% python3 -q
>>> import numpy as np
>>> np.set_printoptions(precision=2, suppress=True, linewidth=100, floatmode="fixed")
>>> feats = np.load("data.npy")
>>> feats
array([[-0.92,  0.99, -0.95,  0.98,  0.42,  0.96, -0.93,  0.70],
       [-0.35,  0.74, -0.31,  0.56, -0.17,  0.78,  0.56, -0.55],
       [ 0.86, -0.95,  0.36, -0.83,  0.76, -0.19, -0.99,  0.92],
       [ 0.95, -1.00, -0.94, -0.89,  1.00, -0.86, -1.00,  1.00],
       [-0.58,  0.58, -0.53,  0.60,  0.08, -0.14, -0.50,  0.45],
       [-0.21,  0.89, -0.69,  0.74,  0.09,  0.99,  0.46, -0.75],
       [ 1.00, -1.00,  0.39, -0.99,  0.98, -0.02, -1.00,  0.99],
       [-0.94,  0.93, -0.66,  0.86, -0.70, -0.89,  0.95, -0.58],
       [-0.51, -0.07,  0.47, -0.28, -0.77, -0.98,  0.99, -0.79],
       [-0.90,  0.96,  0.66,  0.77, -0.92, -0.40,  1.00, -0.95],
       [ 0.65, -1.00,  0.77, -0.97,  0.18, -1.00, -0.86,  0.95],
       [ 0.98, -1.00,  0.95, -1.00,  0.04, -1.00,  0.36,  0.51],
       [ 0.79, -0.59, -0.33, -0.26,  0.84,  0.96, -0.99,  0.85],
       [ 0.88, -0.99, -0.58, -0.92,  0.83, -0.93, -0.98,  0.92],
       [-0.77,  0.97, -0.99,  0.97,  0.81,  0.99, -0.99,  0.85],
       [-0.93,  0.96,  0.05,  0.83, -0.89, -0.65,  1.00, -0.93],
       [ 0.98, -1.00,  0.47, -0.99,  0.84, -0.99, -0.99,  0.95],
       [ 0.41,  0.87, -0.22,  0.55,  0.02,  1.00,  0.79, -0.94],
       [-0.93,  1.00, -0.91,  0.99,  0.19,  1.00, -0.74,  0.18],
       [-0.13,  0.11,  0.56,  0.07, -0.12, -0.09, -0.31,  0.38],
       [ 0.46, -0.93,  0.89, -0.89, -0.52, -0.99,  0.82, -0.14],
       [ 1.00, -1.00,  0.52, -1.00,  0.93, -0.51, -0.99,  0.88],
       [-0.28,  0.70, -0.19,  0.68,  0.39,  0.90, -0.92,  0.70],
       [-0.89,  0.98, -0.89,  0.98,  0.41,  0.95, -0.95,  0.78],
       [ 0.87,  0.04, -0.10,  0.02,  0.81,  1.00, -0.98,  0.35],
       [ 0.34, -0.88, -0.34, -0.64,  0.43, -0.96, -0.84,  0.79],
       [ 0.52,  0.15,  0.26, -0.13,  0.02,  0.94,  0.49, -0.69],
       [ 0.82, -0.83,  0.38, -0.74,  0.45,  0.57, -0.64,  0.16],
       [ 0.20, -0.17,  0.28, -0.17,  0.02,  0.16, -0.10,  0.04],
       [-0.17,  0.66,  0.01,  0.58,  0.24,  0.91, -0.77,  0.43],
       [ 0.86, -0.99,  0.88, -0.97, -0.07, -0.97,  0.28,  0.14],
       [-0.12,  0.88, -0.66,  0.78,  0.35,  0.99, -0.42, -0.38],
       [-0.97,  0.97, -0.57,  0.94, -0.66, -0.77,  0.81, -0.16],
       [-0.57,  0.89, -0.62,  0.75, -0.24,  0.85,  0.77, -0.74],
       [ 0.96, -0.99,  0.88, -0.96,  0.49, -0.28, -0.81,  0.54],
       [ 0.45, -0.87, -0.38, -0.73,  0.16, -0.93,  0.19,  0.00],
       [ 0.90, -0.98,  0.94, -0.97, -0.32, -0.93,  0.82, -0.49],
       [ 0.35,  0.07,  0.56,  0.06,  0.33,  0.88, -0.87,  0.59],
       [-0.47,  0.56, -0.19,  0.34, -0.45, -0.24,  0.89, -0.70],
       [ 0.43, -0.74,  0.98, -0.84, -0.77, -0.90,  0.97, -0.73]])
>>> hat = feats @ np.linalg.solve(feats.T @ feats, feats.T)
>>> round(np.trace(hat), 2)
np.float64(8.0)
>>> E = np.load("block2.npy")
>>> E
array([[-0.60, -0.60, -0.14,  0.75],
       [-0.27, -0.72, -0.25,  0.38],
       [ 0.58, -0.83, -0.45, -0.72],
       [-0.66,  0.98,  0.70,  0.79],
       [ 0.57, -0.72, -0.36, -0.71],
       [ 0.76, -0.24, -0.21, -0.88],
       [-0.24, -0.50, -0.15,  0.33],
       [ 1.00, -1.00, -0.96, -1.00],
       [ 0.75, -0.99, -0.77, -0.86],
       [-0.56, -0.99, -0.69,  0.72],
       [ 0.45, -0.96, -0.62, -0.56],
       [ 0.93, -0.66, -0.45, -0.98],
       [-0.92,  1.00,  0.89,  0.98],
       [ 0.56, -0.29, -0.18, -0.70],
       [-0.96,  0.94,  0.68,  0.99],
       [ 0.93, -0.20, -0.27, -0.98],
       [-0.05, -0.05, -0.01,  0.07],
       [ 0.15,  0.15,  0.03, -0.21],
       [-0.99,  1.00,  0.97,  1.00],
       [ 0.96, -0.50, -0.41, -0.99],
       [-0.28,  0.99,  0.70,  0.35],
       [ 0.52,  1.00,  0.73, -0.68],
       [-0.96,  0.97,  0.74,  0.99],
       [-0.91,  0.99,  0.81,  0.97],
       [-0.54, -0.29, -0.02,  0.69],
       [ 0.92, -0.97, -0.72, -0.97],
       [ 0.97, -0.91, -0.66, -0.99],
       [ 0.20,  0.20,  0.04, -0.27],
       [-0.84,  0.57,  0.35,  0.93],
       [ 0.74, -0.29, -0.22, -0.86],
       [-0.80,  0.64,  0.37,  0.91]])
>>> np.count_nonzero(E)
np.int64(124)
>>> E.shape
(31, 4)
>>> W2 = E[[9, 0]].astype(float)
>>> for _ in range(5):
...     idx = np.linalg.norm(E[:, None] - W2, axis=-1).argmin(axis=1)
...     W2 = np.array([E[idx == j].mean(axis=0) for j in range(2)])
... 
>>> idx
array([1, 1, 0, 1, 0, 0, 1, 0, 0, 1, 0, 0, 1, 0, 1, 0, 1, 1, 1, 0, 1, 1, 1, 1, 1, 0, 0, 1, 1, 0, 1])
>>> np.bincount(idx)
array([13, 18])
>>> np.abs(W2[1] - W2[0]).argmax()
np.int64(3)
>>> arr = np.loadtxt("a.csv", delimiter=",")
>>> arr
array([[ 8.00,  6.00,  4.00],
       [ 6.00, 13.00,  6.00],
       [ 4.00,  6.00,  8.00]])
>>> low = np.linalg.cholesky(arr)
>>> low @ low.T
array([[ 8.00,  6.00,  4.00],
       [ 6.00, 13.00,  6.00],
       [ 4.00,  6.00,  8.00]])
>>> np.prod(np.diag(low)) ** 2, np.round(np.linalg.det(arr), 2)
(np.float64(336.0), np.float64(336.0))
>>> np.diag(low) ** 2
array([8.00, 8.50, 4.94])
>>> low
array([[2.83, 0.00, 0.00],
       [2.12, 2.92, 0.00],
       [1.41, 1.03, 2.22]])
>>> ev, evecs = np.linalg.eig(arr)
>>> np.sort(np.linalg.eigvals(arr.T))
array([ 4.00,  4.00, 21.00])
>>> round(float(np.prod(ev)), 2)
336.0
>>> np.poly(arr)
array([   1.00,  -29.00,  184.00, -336.00])
>>> np.einsum("ii->", arr)
np.float64(29.0)
>>> np.linalg.eigvals(arr)
array([ 4.00, 21.00,  4.00])
>>> round(np.linalg.det(arr.T), 2)
np.float64(336.0)
>>> np.einsum("ij,ji->", arr, arr)
np.float64(473.0)
>>> round(float(np.linalg.det(arr[::-1])), 2)
-336.0
>>> round(float(np.linalg.det(2 * arr)), 2), np.round(np.linalg.det(arr), 2)
(2688.0, np.float64(336.0))
>>> round(float(np.linalg.eigvals(arr).sum().real), 2)
29.0
>>> J = np.loadtxt("arr.csv", delimiter=",")
>>> J
array([[0.00, 1.00, 0.00, 1.00],
       [3.00, 2.00, 3.00, 2.00],
       [0.00, 1.00, 0.00, 1.00],
       [3.00, 2.00, 3.00, 2.00]])
>>> np.allclose(J[:-1].T @ np.linalg.lstsq(J[:-1].T, J[-1])[0], J[-1])
True
>>> np.round(J @ np.linalg.pinv(J) @ J, 2) + 0
array([[0.00, 1.00, 0.00, 1.00],
       [3.00, 2.00, 3.00, 2.00],
       [0.00, 1.00, 0.00, 1.00],
       [3.00, 2.00, 3.00, 2.00]])
>>> np.abs(np.diag(np.linalg.qr(J)[1])) > 1e-9
array([ True,  True, False, False])
>>> np.round(np.trace(np.linalg.pinv(J) @ J), 2)
np.float64(2.0)
>>> M = np.loadtxt("test13.csv", delimiter=",")
>>> M
array([[  8.00,   0.00,   2.00,  -1.00,   1.00,   0.00,   2.00,   2.00,   1.00,   2.00,  -2.00],
       [  1.00,   5.00,  -1.00,   2.00,  -2.00,   0.00,   0.00,   0.00,  -1.00,   0.00,   1.00],
       [  2.00,  -2.00,   1.00,   0.00,  -1.00,   1.00,   1.00,   1.00,   0.00,   0.00,   1.00],
       [  2.00,   0.00,  -2.00,   8.00,  -1.00,   1.00,  -2.00,  -2.00,   2.00,  -2.00,  -1.00],
       [  2.00,   0.00,   1.00,  -1.00,  -6.00,  -2.00,   0.00,  -2.00,   1.00,   0.00,   2.00],
       [ -2.00,   2.00,  -1.00,   0.00,  -2.00, -11.00,   0.00,   1.00,  -1.00,   2.00,   0.00],
       [  1.00,   1.00,   2.00,   1.00,   0.00,   2.00,  -9.00,  -2.00,   0.00,  -2.00,   2.00],
       [ -1.00,  -2.00,   2.00,  -2.00,   0.00,   0.00,  -2.00, -10.00,   1.00,  -2.00,  -1.00],
       [  2.00,   0.00,   2.00,   1.00,   0.00,  -2.00,  -2.00,   0.00,   1.00,   0.00,  -1.00],
       [  1.00,  -1.00,   0.00,   1.00,   1.00,  -2.00,  -2.00,   0.00,  -2.00,   8.00,   1.00],
       [  1.00,   1.00,   2.00,   0.00,   2.00,  -1.00,   0.00,   0.00,  -1.00,  -1.00,  11.00]])
>>> ang = np.radians(15)
>>> Rm = np.eye(11)
>>> Rm[9, 9] = Rm[7, 7] = np.cos(ang)
>>> Rm[9, 7], Rm[7, 9] = -np.sin(ang), np.sin(ang)
>>> Rm
array([[ 1.00,  0.00,  0.00,  0.00,  0.00,  0.00,  0.00,  0.00,  0.00,  0.00,  0.00],
       [ 0.00,  1.00,  0.00,  0.00,  0.00,  0.00,  0.00,  0.00,  0.00,  0.00,  0.00],
       [ 0.00,  0.00,  1.00,  0.00,  0.00,  0.00,  0.00,  0.00,  0.00,  0.00,  0.00],
       [ 0.00,  0.00,  0.00,  1.00,  0.00,  0.00,  0.00,  0.00,  0.00,  0.00,  0.00],
       [ 0.00,  0.00,  0.00,  0.00,  1.00,  0.00,  0.00,  0.00,  0.00,  0.00,  0.00],
       [ 0.00,  0.00,  0.00,  0.00,  0.00,  1.00,  0.00,  0.00,  0.00,  0.00,  0.00],
       [ 0.00,  0.00,  0.00,  0.00,  0.00,  0.00,  1.00,  0.00,  0.00,  0.00,  0.00],
       [ 0.00,  0.00,  0.00,  0.00,  0.00,  0.00,  0.00,  0.97,  0.00,  0.26,  0.00],
       [ 0.00,  0.00,  0.00,  0.00,  0.00,  0.00,  0.00,  0.00,  1.00,  0.00,  0.00],
       [ 0.00,  0.00,  0.00,  0.00,  0.00,  0.00,  0.00, -0.26,  0.00,  0.97,  0.00],
       [ 0.00,  0.00,  0.00,  0.00,  0.00,  0.00,  0.00,  0.00,  0.00,  0.00,  1.00]])
>>> M2 = M @ Rm.T
>>> np.abs(M2 - M).max(axis=0)
array([0.00, 0.00, 0.00, 0.00, 0.00, 0.00, 0.00, 2.07, 0.00, 2.66, 0.00])
>>> np.allclose(M @ M.T, M2 @ M2.T)
True
>>> np.linalg.svd(M, compute_uv=False), np.linalg.svd(M2, compute_uv=False)
(array([14.32, 12.78, 11.79, 10.55,  9.73,  8.60,  6.52,  5.58,  4.69,  1.15,  0.87]), array([14.32, 12.78, 11.79, 10.55,  9.73,  8.60,  6.52,  5.58,  4.69,  1.15,  0.87]))
>>> np.allclose(np.linalg.norm(M, axis=1), np.linalg.norm(M2, axis=1))
True
>>> M2 = M / np.sqrt((M ** 2).mean(axis=1, keepdims=True))
>>> M2[9]
array([ 0.37, -0.37,  0.00,  0.37,  0.37, -0.74, -0.74,  0.00, -0.74,  2.95,  0.37])
>>> np.linalg.matrix_rank(M2) == np.linalg.matrix_rank(M)
np.True_
>>> np.linalg.matrix_power(M, 2)
array([[ 70.00, -10.00,  27.00, -16.00,  -1.00,  -1.00,  -8.00,  -6.00,   8.00,  28.00, -30.00],
       [ 10.00,  28.00, -10.00,  26.00,   4.00,   6.00,  -1.00,   1.00,  -4.00,  -3.00,   8.00],
       [ 13.00, -10.00,  11.00,  -6.00,  11.00,  -7.00,  -6.00,  -4.00,   2.00,   1.00,   5.00],
       [ 25.00,   9.00, -22.00,  65.00,  -4.00,  -6.00,   8.00,  13.00,  21.00, -17.00, -33.00],
       [ 14.00,   0.00,   5.00,   1.00,  46.00,  30.00,   9.00,  37.00,  -7.00,   4.00,   9.00],
       [  1.00, -14.00,   2.00,   7.00,  31.00, 122.00,  -9.00, -22.00,   1.00, -12.00,   3.00],
       [  4.00,   4.00, -19.00,   2.00,  -6.00, -35.00,  91.00,  42.00,   0.00,   8.00,   4.00],
       [ -3.00,   5.00, -18.00,  -2.00,  -1.00,  -1.00,  44.00, 108.00,  -7.00,  11.00,  -4.00],
       [ 25.00, -11.00,   2.00,   5.00,   1.00,  20.00,  20.00,   6.00,   8.00,   3.00, -19.00],
       [ 18.00, -18.00,  -2.00,   8.00,  10.00,   4.00,   6.00,   0.00, -12.00,  63.00,  15.00],
       [ 27.00,  11.00,  26.00,  -3.00,   8.00,   2.00,   8.00,  -1.00,  -7.00, -19.00, 126.00]])
>>> (M - M.T) / 2
array([[ 0.00, -0.50,  0.00, -1.50, -0.50,  1.00,  0.50,  1.50, -0.50,  0.50, -1.50],
       [ 0.50,  0.00,  0.50,  1.00, -1.00, -1.00, -0.50,  1.00, -0.50,  0.50,  0.00],
       [ 0.00, -0.50,  0.00,  1.00, -1.00,  1.00, -0.50, -0.50, -1.00,  0.00, -0.50],
       [ 1.50, -1.00, -1.00,  0.00,  0.00,  0.50, -1.50,  0.00,  0.50, -1.50, -0.50],
       [ 0.50,  1.00,  1.00,  0.00,  0.00,  0.00,  0.00, -1.00,  0.50, -0.50,  0.00],
       [-1.00,  1.00, -1.00, -0.50,  0.00,  0.00, -1.00,  0.50,  0.50,  2.00,  0.50],
       [-0.50,  0.50,  0.50,  1.50,  0.00,  1.00,  0.00,  0.00,  1.00,  0.00,  1.00],
       [-1.50, -1.00,  0.50,  0.00,  1.00, -0.50,  0.00,  0.00,  0.50, -1.00, -0.50],
       [ 0.50,  0.50,  1.00, -0.50, -0.50, -0.50, -1.00, -0.50,  0.00,  1.00,  0.00],
       [-0.50, -0.50,  0.00,  1.50,  0.50, -2.00,  0.00,  1.00, -1.00,  0.00,  1.00],
       [ 1.50,  0.00,  0.50,  0.50,  0.00, -0.50, -1.00,  0.50,  0.00, -1.00,  0.00]])
>>> round(float(np.abs(np.linalg.eigvals(M)).max()), 2)
12.47
>>> (M + M.T) / 2
array([[  8.00,   0.50,   2.00,   0.50,   1.50,  -1.00,   1.50,   0.50,   1.50,   1.50,  -0.50],
       [  0.50,   5.00,  -1.50,   1.00,  -1.00,   1.00,   0.50,  -1.00,  -0.50,  -0.50,   1.00],
       [  2.00,  -1.50,   1.00,  -1.00,   0.00,   0.00,   1.50,   1.50,   1.00,   0.00,   1.50],
       [  0.50,   1.00,  -1.00,   8.00,  -1.00,   0.50,  -0.50,  -2.00,   1.50,  -0.50,  -0.50],
       [  1.50,  -1.00,   0.00,  -1.00,  -6.00,  -2.00,   0.00,  -1.00,   0.50,   0.50,   2.00],
       [ -1.00,   1.00,   0.00,   0.50,  -2.00, -11.00,   1.00,   0.50,  -1.50,   0.00,  -0.50],
       [  1.50,   0.50,   1.50,  -0.50,   0.00,   1.00,  -9.00,  -2.00,  -1.00,  -2.00,   1.00],
       [  0.50,  -1.00,   1.50,  -2.00,  -1.00,   0.50,  -2.00, -10.00,   0.50,  -1.00,  -0.50],
       [  1.50,  -0.50,   1.00,   1.50,   0.50,  -1.50,  -1.00,   0.50,   1.00,  -1.00,  -1.00],
       [  1.50,  -0.50,   0.00,  -0.50,   0.50,   0.00,  -2.00,  -1.00,  -1.00,   8.00,   0.00],
       [ -0.50,   1.00,   1.50,  -0.50,   2.00,  -0.50,   1.00,  -0.50,  -1.00,   0.00,  11.00]])
>>> M @ M
array([[ 70.00, -10.00,  27.00, -16.00,  -1.00,  -1.00,  -8.00,  -6.00,   8.00,  28.00, -30.00],
       [ 10.00,  28.00, -10.00,  26.00,   4.00,   6.00,  -1.00,   1.00,  -4.00,  -3.00,   8.00],
       [ 13.00, -10.00,  11.00,  -6.00,  11.00,  -7.00,  -6.00,  -4.00,   2.00,   1.00,   5.00],
       [ 25.00,   9.00, -22.00,  65.00,  -4.00,  -6.00,   8.00,  13.00,  21.00, -17.00, -33.00],
       [ 14.00,   0.00,   5.00,   1.00,  46.00,  30.00,   9.00,  37.00,  -7.00,   4.00,   9.00],
       [  1.00, -14.00,   2.00,   7.00,  31.00, 122.00,  -9.00, -22.00,   1.00, -12.00,   3.00],
       [  4.00,   4.00, -19.00,   2.00,  -6.00, -35.00,  91.00,  42.00,   0.00,   8.00,   4.00],
       [ -3.00,   5.00, -18.00,  -2.00,  -1.00,  -1.00,  44.00, 108.00,  -7.00,  11.00,  -4.00],
       [ 25.00, -11.00,   2.00,   5.00,   1.00,  20.00,  20.00,   6.00,   8.00,   3.00, -19.00],
       [ 18.00, -18.00,  -2.00,   8.00,  10.00,   4.00,   6.00,   0.00, -12.00,  63.00,  15.00],
       [ 27.00,  11.00,  26.00,  -3.00,   8.00,   2.00,   8.00,  -1.00,  -7.00, -19.00, 126.00]])
>>> np.allclose(M @ M.T, M.T @ M)
False
